>>> import numpy as np
>>> np.set_printoptions(precision=2, suppress=True, linewidth=140)
>>> def rd(a):
...     return np.round(a, 2) + 0
... 
>>> W0 = np.load("out3.npy")
>>> rd(W0)
array([[-1.38,  2.53,  0.48, -2.59, -0.33, -0.78],
       [ 2.07, -1.57,  0.86, -2.05, -1.99, -0.6 ],
       [ 1.03, -0.32, -1.31, -2.  ,  2.22,  2.05],
       [ 2.87,  2.11, -0.33,  0.8 ,  0.78, -1.39],
       [ 0.11,  0.87, -2.89,  0.24, -2.39,  1.06],
       [ 0.69,  1.33,  2.21,  0.61, -0.86,  2.79]])
>>> x = np.array([2, 0, 2, 3, 0, 3])
>>> rd(W0 @ np.eye(6)[2])
array([ 0.48,  0.86, -1.31, -0.33, -2.89,  2.21])
>>> np.linalg.norm(W0 @ x) <= np.linalg.norm(W0, 2) * np.linalg.norm(x) + 1e-9
np.True_
>>> rd(np.einsum("ij,j->i", W0, x))
array([-11.93,  -2.09,  -0.42,   3.3 ,  -1.65,  15.99])
>>> rd((W0 * x).sum(axis=1))
array([-11.93,  -2.09,  -0.42,   3.3 ,  -1.65,  15.99])
>>> u, v = W0[4], W0[1]
>>> rd(u @ v)
np.float64(0.0)
>>> p = (u @ v) / (u @ u) * u
>>> rd(np.linalg.norm(u + v) ** 2 + np.linalg.norm(u - v) ** 2)
np.float64(64.0)
>>> rd(p)
array([0., 0., 0., 0., 0., 0.])
>>> rd(v - p)
array([ 2.07, -1.57,  0.86, -2.05, -1.99, -0.6 ])
>>> other = np.linalg.inv(W0)
>>> rd(W0 @ other)
array([[1., 0., 0., 0., 0., 0.],
       [0., 1., 0., 0., 0., 0.],
       [0., 0., 1., 0., 0., 0.],
       [0., 0., 0., 1., 0., 0.],
       [0., 0., 0., 0., 1., 0.],
       [0., 0., 0., 0., 0., 1.]])
>>> np.allclose(other, W0.T)
False
>>> rd(np.linalg.inv(other))
array([[-1.38,  2.53,  0.48, -2.59, -0.33, -0.78],
       [ 2.07, -1.57,  0.86, -2.05, -1.99, -0.6 ],
       [ 1.03, -0.32, -1.31, -2.  ,  2.22,  2.05],
       [ 2.87,  2.11, -0.33,  0.8 ,  0.78, -1.39],
       [ 0.11,  0.87, -2.89,  0.24, -2.39,  1.06],
       [ 0.69,  1.33,  2.21,  0.61, -0.86,  2.79]])
>>> (np.abs(other) > 1e-9).astype(int)
array([[1, 1, 1, 1, 1, 1],
       [1, 1, 1, 1, 1, 1],
       [1, 1, 1, 1, 1, 1],
       [1, 1, 1, 1, 1, 1],
       [1, 1, 1, 1, 1, 1],
       [1, 1, 1, 1, 1, 1]])
>>> other = W0 / np.linalg.norm(W0, axis=1, keepdims=True)
>>> C2 = other @ other.T
>>> rd(C2)
array([[1., 0., 0., 0., 0., 0.],
       [0., 1., 0., 0., 0., 0.],
       [0., 0., 1., 0., 0., 0.],
       [0., 0., 0., 1., 0., 0.],
       [0., 0., 0., 0., 1., 0.],
       [0., 0., 0., 0., 0., 1.]])
>>> (np.abs(C2) > 0.9).astype(int)
array([[1, 0, 0, 0, 0, 0],
       [0, 1, 0, 0, 0, 0],
       [0, 0, 1, 0, 0, 0],
       [0, 0, 0, 1, 0, 0],
       [0, 0, 0, 0, 1, 0],
       [0, 0, 0, 0, 0, 1]])
>>> other = np.array([[1, 1], [0, 0]])
>>> basis = np.array([[-3]])
>>> data = np.block([[other, np.zeros((2, 1))], [np.zeros((1, 2)), basis]])
>>> data
array([[ 1.,  1.,  0.],
       [ 0.,  0.,  0.],
       [ 0.,  0., -3.]])
>>> # column 1 repeats column 0
>>> np.linalg.cond(data) > 100
np.True_
>>> rd(np.linalg.norm(data, 2) / np.linalg.norm(data))
np.float64(0.9)
>>> np.linalg.matrix_rank(data, rtol=0.1)
np.int64(2)
>>> np.argsort(-np.linalg.norm(data, axis=0).round(6), kind="stable")[:3]
array([2, 0, 1])
>>> x = np.array([1, 4, 0, 5, 2, 3])
>>> y = W0 @ x
>>> c, lr = np.zeros(6), 1 / np.linalg.norm(W0, 2) ** 2
>>> for i in range(30):
...     c -= lr * W0.T @ (W0 @ c - y)
...     if i % 10 == 0: print(i, round(np.linalg.norm(W0 @ c - y), 2))
... 
0 0.0
10 0.0
20 0.0
>>> rd(np.linalg.cond(W0))
np.float64(1.0)
>>> np.linalg.matrix_rank(data - data[0, 0] * np.eye(3))
np.int64(2)
>>> rd(np.sort(np.linalg.eigvals(data)))
array([-3.,  0.,  1.])
>>> data @ data
array([[1., 1., 0.],
       [0., 0., 0.],
       [0., 0., 9.]])
>>> def softmax(z):
...     e = np.exp(z - z.max(axis=-1, keepdims=True))
...     return e / e.sum(axis=-1, keepdims=True)
... 
>>> rd(softmax(data[2]))
array([0.49, 0.49, 0.02])
>>> rd(softmax(10 * data[2]))
array([0.5, 0.5, 0. ])
>>> softmax(data).sum(axis=1)
array([1., 1., 1.])
>>> S = data @ data.T / np.sqrt(3)
>>> rd(softmax(S)[2] @ data)
array([ 0.01,  0.01, -2.97])
>>> rd(softmax(S + np.triu(np.full(S.shape, -np.inf), 1)))
array([[1.  , 0.  , 0.  ],
       [0.5 , 0.5 , 0.  ],
       [0.01, 0.01, 0.99]])
>>> other = np.array([[-3, -2], [0, 1]])
>>> basis = np.kron(other, data)
>>> basis.shape
(6, 6)
>>> arr = np.load("case9.npy")
>>> arr
array([[ 8,  7,  8,  9,  7],
       [ 0, -1,  0,  1, -1],
       [12, 11, 12, 13, 11]])
>>> # rank 2
>>> Uu, sig, VT = np.linalg.svd(arr)
>>> V = VT[:(sig > 1e-8).sum()]
>>> rng = np.random.default_rng(44299)
>>> x = arr[0] + -3 * arr[1] + rng.integers(2) * np.eye(5)[0]
>>> x
array([ 8., 10.,  8.,  6., 10.])
>>> np.linalg.matrix_rank(np.vstack([arr, x]))
np.int64(2)
>>> np.allclose(V.T @ V @ x, x)
True
>>> rd(V.T @ V)
array([[ 0.21,  0.14,  0.21,  0.29,  0.14],
       [ 0.14,  0.43,  0.14, -0.14,  0.43],
       [ 0.21,  0.14,  0.21,  0.29,  0.14],
       [ 0.29, -0.14,  0.29,  0.71, -0.14],
       [ 0.14,  0.43,  0.14, -0.14,  0.43]])
>>> J = np.loadtxt("a.csv", delimiter=",")
>>> J
array([[3., 3., 3., 0.],
       [0., 2., 3., 2.],
       [0., 0., 0., 3.],
       [0., 0., 0., 0.]])
>>> # triangular, det is the product of the diagonal
>>> J @ J
array([[ 9., 15., 18., 15.],
       [ 0.,  4.,  6., 13.],
       [ 0.,  0.,  0.,  0.],
       [ 0.,  0.,  0.,  0.]])
>>> np.linalg.matrix_rank(J - J[0, 0] * np.eye(4))
np.int64(3)
>>> np.prod(np.diag(J)), rd(np.linalg.det(J))
(np.float64(0.0), np.float64(0.0))
>>> m1 = np.load("data.npy")
>>> m1
array([[-2.04,  1.03,  0.99],
       [-2.02,  0.94,  0.99],
       [-1.99,  1.04,  1.  ],
       [-2.01,  0.99,  1.01],
       [-2.02,  0.98,  1.01],
       [-2.01,  1.  ,  1.02],
       [-2.  ,  1.05,  1.03],
       [-1.98,  1.  ,  1.01],
       [-1.99,  1.  ,  1.03],
       [-2.  ,  0.98,  0.99],
       [-2.  ,  1.01,  0.96],
       [-1.98,  0.96,  0.99],
       [-0.99, -2.01, -0.97],
       [-1.  , -1.98, -1.01],
       [-1.01, -2.  , -0.98],
       [-1.01, -2.01, -1.  ],
       [-1.04, -2.  , -1.03],
       [-1.01, -2.  , -1.01],
       [-1.01, -1.99, -1.01],
       [-0.99, -1.97, -0.99],
       [-1.01, -1.97, -1.  ],
       [-0.98, -2.  , -1.03],
       [-1.02, -2.01, -1.03],
       [-1.01, -2.  , -1.02]])
>>> x = np.array([0, 4, 1])
>>> y = m1 @ x
>>> rd(np.linalg.pinv(m1) @ m1)
array([[1., 0., 0.],
       [0., 1., 0.],
       [0., 0., 1.]])
>>> y = y + 0.3 * rng.normal(size=24)
>>> rd(y)
array([ 5.02,  4.6 ,  4.76,  4.61,  4.65,  4.53,  5.55,  5.57,  5.15,  4.8 ,  5.14,  4.53, -8.87, -9.02, -9.1 , -9.47, -9.03, -9.42, -8.98,
       -8.53, -9.24, -8.79, -9.04, -9.01])
>>> c, *_ = np.linalg.lstsq(m1, y)
>>> c.round()
array([-0.,  4.,  0.])
>>> [round(float(np.linalg.norm(np.linalg.solve(m1.T @ m1 + lam * np.eye(3), m1.T @ y))), 2) for lam in (0, 1, 10, 100)]
[4.45, 3.9, 3.52, 1.77]
>>> other = m1 / np.linalg.norm(m1, axis=1, keepdims=True)
>>> C2 = other @ other.T
>>> rd(C2[4])
array([ 1.  ,  1.  ,  1.  ,  1.  ,  1.  ,  1.  ,  1.  ,  1.  ,  1.  ,  1.  ,  1.  ,  1.  , -0.16, -0.16, -0.15, -0.16, -0.15, -0.16, -0.15,
       -0.16, -0.15, -0.17, -0.16, -0.16])
>>> dist = np.linalg.norm(m1[:, None] - m1[None], axis=-1)
>>> rd(np.linalg.norm(m1 - m1.mean(axis=0), axis=1))
array([1.9 , 1.82, 1.9 , 1.87, 1.86, 1.88, 1.93, 1.87, 1.88, 1.85, 1.86, 1.83, 1.87, 1.86, 1.86, 1.88, 1.88, 1.88, 1.87, 1.85, 1.85, 1.89,
       1.89, 1.88])
>>> dist.shape
(24, 24)
>>> np.unravel_index(dist.round(6).argmax(), dist.shape)
(np.int64(6), np.int64(21))
>>> rd(np.linalg.norm(m1, axis=1))
array([2.49, 2.44, 2.46, 2.46, 2.46, 2.47, 2.48, 2.44, 2.45, 2.44, 2.44, 2.41, 2.44, 2.44, 2.45, 2.46, 2.48, 2.46, 2.45, 2.42, 2.43, 2.45,
       2.48, 2.46])
>>> np.linalg.matrix_rank(dist ** 2)
np.int64(5)
>>> dist.mean(axis=1).argmax()
np.int64(6)
>>> (dist + 1e9 * np.eye(24)).round(6).argmin(axis=1)
array([ 2,  4,  6,  4,  3,  3,  2,  8,  5,  3,  9,  9, 14, 18, 15, 17, 22, 18, 17, 20, 13, 23, 23, 17])
>>> dist[8].round(6).argsort(kind="stable")[:4]
array([8, 5, 7, 3])
>>> rd(dist[:5, :5])
array([[0.  , 0.09, 0.05, 0.05, 0.06],
       [0.09, 0.  , 0.1 , 0.05, 0.04],
       [0.05, 0.1 , 0.  , 0.05, 0.07],
       [0.05, 0.05, 0.05, 0.  , 0.01],
       [0.06, 0.04, 0.07, 0.01, 0.  ]])
>>> x = np.array([2, 4, 1])
>>> y = m1 @ x
>>> c, lr = np.zeros(3), 1 / np.linalg.norm(m1, 2) ** 2
>>> for i in range(3):
...     c -= lr * m1.T @ (m1 @ c - y)
...     if i % 1 == 0: print(i, round(np.linalg.norm(m1 @ c - y), 2))
... 
0 6.92
1 1.95
2 0.55
>>> rd(np.linalg.cond(m1))
np.float64(99.85)
>>> rd(c)
array([2.08, 3.54, 1.73])
>>> feats, _ = np.linalg.qr(np.array([[0.0, 0.1, 0.7], [-1.9, -0.9, 0.5], [0.0, 0.7, 1.3]]))
>>> rd(feats)
array([[ 0.  , -0.14, -0.99],
       [ 1.  ,  0.  ,  0.  ],
       [ 0.  , -0.99,  0.14]])
>>> other = m1 + rng.integers(-2, 3, (24, 2)) @ rng.integers(-2, 3, (2, 3))
>>> rd(other)
array([[-0.04,  1.03,  2.99],
       [-6.02,  2.94, -5.01],
       [ 2.01, -0.96,  7.  ],
       [-0.01, -1.01,  5.01],
       [-2.02, -0.02,  2.01],
       [-4.01, -1.  ,  1.02],
       [-4.  ,  0.05,  0.03],
       [-1.98,  1.  ,  1.01],
       [-5.99,  2.  , -3.97],
       [ 2.  , -0.02,  5.99],
       [ 0.  ,  2.01,  1.96],
       [-1.98,  0.96,  0.99],
       [-0.99, -0.01, -2.97],
       [ 3.  , -1.98,  2.99],
       [ 0.99, -2.  ,  1.02],
       [ 0.99, -1.01,  0.  ],
       [ 0.96, -3.  ,  1.97],
       [ 0.99, -1.  , -0.01],
       [-1.01,  0.01, -3.01],
       [-4.99, -1.97, -4.99],
       [-1.01, -2.97,  0.  ],
       [ 3.02, -4.  ,  4.97],
       [-3.02, -1.01, -4.03],
       [-3.01, -1.  , -4.02]])
>>> rd(other - m1)
array([[ 2.,  0.,  2.],
       [-4.,  2., -6.],
       [ 4., -2.,  6.],
       [ 2., -2.,  4.],
       [ 0., -1.,  1.],
       [-2., -2.,  0.],
       [-2., -1., -1.],
       [ 0.,  0.,  0.],
       [-4.,  1., -5.],
       [ 4., -1.,  5.],
       [ 2.,  1.,  1.],
       [ 0.,  0.,  0.],
       [ 0.,  2., -2.],
       [ 4.,  0.,  4.],
       [ 2.,  0.,  2.],
       [ 2.,  1.,  1.],
       [ 2., -1.,  3.],
       [ 2.,  1.,  1.],
       [ 0.,  2., -2.],
       [-4.,  0., -4.],
       [ 0., -1.,  1.],
       [ 4., -2.,  6.],
       [-2.,  1., -3.],
       [-2.,  1., -3.]])
